% python3 -q
>>> import numpy as np
>>> from numpy import linalg as LA
>>> np.set_printoptions(precision=2, suppress=True, linewidth=140)
>>> J = np.array([[3, 3, 3, 3, 3, 2, 1, 0, 1, 0, 3, 0, 2, 1],
...     [2, 0, 1, 0, 2, 0, 3, 1, 3, 3, 2, 3, 1, 2],
...     [2, 3, 3, 1, 0, 0, 0, 1, 1, 2, 1, 1, 3, 3],
...     [3, 3, 1, 0, 3, 3, 3, 2, 3, 3, 0, 1, 1, 0],
...     [0, 3, 3, 2, 1, 0, 3, 2, 3, 2, 2, 1, 0, 0],
...     [0, 0, 2, 0, 2, 2, 1, 3, 0, 3, 1, 2, 3, 0],
...     [0, 2, 0, 1, 2, 1, 1, 3, 3, 3, 0, 0, 1, 2],
...     [1, 1, 1, 0, 1, 1, 3, 1, 1, 0, 2, 3, 3, 2],
...     [0, 3, 3, 2, 2, 1, 0, 0, 1, 2, 3, 3, 3, 1],
...     [1, 1, 0, 2, 0, 1, 3, 1, 1, 0, 2, 2, 3, 1],
...     [1, 2, 1, 2, 0, 3, 3, 1, 3, 3, 0, 3, 0, 1],
...     [3, 3, 2, 2, 0, 3, 0, 0, 3, 2, 2, 0, 1, 2],
...     [0, 1, 1, 1, 2, 0, 3, 2, 1, 2, 3, 0, 0, 3],
...     [0, 2, 2, 2, 3, 2, 2, 3, 3, 3, 3, 2, 0, 2]])
>>> print(J)
[[3 3 3 3 3 2 1 0 1 0 3 0 2 1]
 [2 0 1 0 2 0 3 1 3 3 2 3 1 2]
 [2 3 3 1 0 0 0 1 1 2 1 1 3 3]
 [3 3 1 0 3 3 3 2 3 3 0 1 1 0]
 [0 3 3 2 1 0 3 2 3 2 2 1 0 0]
 [0 0 2 0 2 2 1 3 0 3 1 2 3 0]
 [0 2 0 1 2 1 1 3 3 3 0 0 1 2]
 [1 1 1 0 1 1 3 1 1 0 2 3 3 2]
 [0 3 3 2 2 1 0 0 1 2 3 3 3 1]
 [1 1 0 2 0 1 3 1 1 0 2 2 3 1]
 [1 2 1 2 0 3 3 1 3 3 0 3 0 1]
 [3 3 2 2 0 3 0 0 3 2 2 0 1 2]
 [0 1 1 1 2 0 3 2 1 2 3 0 0 3]
 [0 2 2 2 3 2 2 3 3 3 3 2 0 2]]
>>> Q, vecs = LA.qr(J[:, :7])[0], LA.qr(J[:, 7:])[0]
>>> sig = LA.svd(Q.T @ vecs, compute_uv=False)
>>> print((sig > 0.9).sum())
2
>>> print(np.trace(J))
14
>>> print(np.allclose(J @ J.T, J.T @ J))
False
>>> u = np.array([0, 0, 1])
>>> print(np.convolve(J[2], u))
[0 0 2 3 3 1 0 0 0 1 1 2 1 1 3 3]
>>> print(np.polyval(u, J[2]))
[1 1 1 1 1 1 1 1 1 1 1 1 1 1]
>>> print(np.correlate(J[2], J[4], "full"))
[ 0  0  2  7 13 19 21 23 18 14 13 21 32 32 30 24 24 23 25 26 21 14 15 18 18  9  0]
>>> w1 = np.array([[-3, -4, 2],
...     [-2, 4, -4],
...     [-5, -4, 0],
...     [4, -1, -2],
...     [-1, 0, -1],
...     [-5, 0, 1],
...     [-2, 3, 3],
...     [-3, -1, 2],
...     [0, -5, 3],
...     [-4, 2, 1],
...     [-2, -4, -3],
...     [-4, -3, 3],
...     [5, -5, -1],
...     [-1, 4, -5]])
>>> c = np.array([-2, 8, 3])
>>> H = np.maximum(J @ w1 + c, 0)
>>> print(H)
[[ 0  0  0]
 [ 0  0 20]
 [ 0  0  0]
 [ 0  0 24]
 [ 0  0  7]
 [ 0  0 15]
 [ 0  9  2]
 [ 0  0  5]
 [ 0  0  0]
 [ 0  0  4]
 [ 0  0 23]
 [ 0  0  0]
 [ 0 13  0]
 [ 0  0  1]]
>>> print(LA.matrix_rank(H))
2
>>> Z = np.array([[-3, 0], [-1, 1], [-3, 1]])
>>> print(H @ Z)
[[  0   0]
 [-60  20]
 [  0   0]
 [-72  24]
 [-21   7]
 [-45  15]
 [-15  11]
 [-15   5]
 [  0   0]
 [-12   4]
 [-69  23]
 [  0   0]
 [-13  13]
 [ -3   1]]
>>> print(w1 @ Z)
[[ 7 -2]
 [14  0]
 [19 -4]
 [-5 -3]
 [ 6 -1]
 [12  1]
 [-6  6]
 [ 4  1]
 [-4 -2]
 [ 7  3]
 [19 -7]
 [ 6  0]
 [-7 -6]
 [14 -1]]
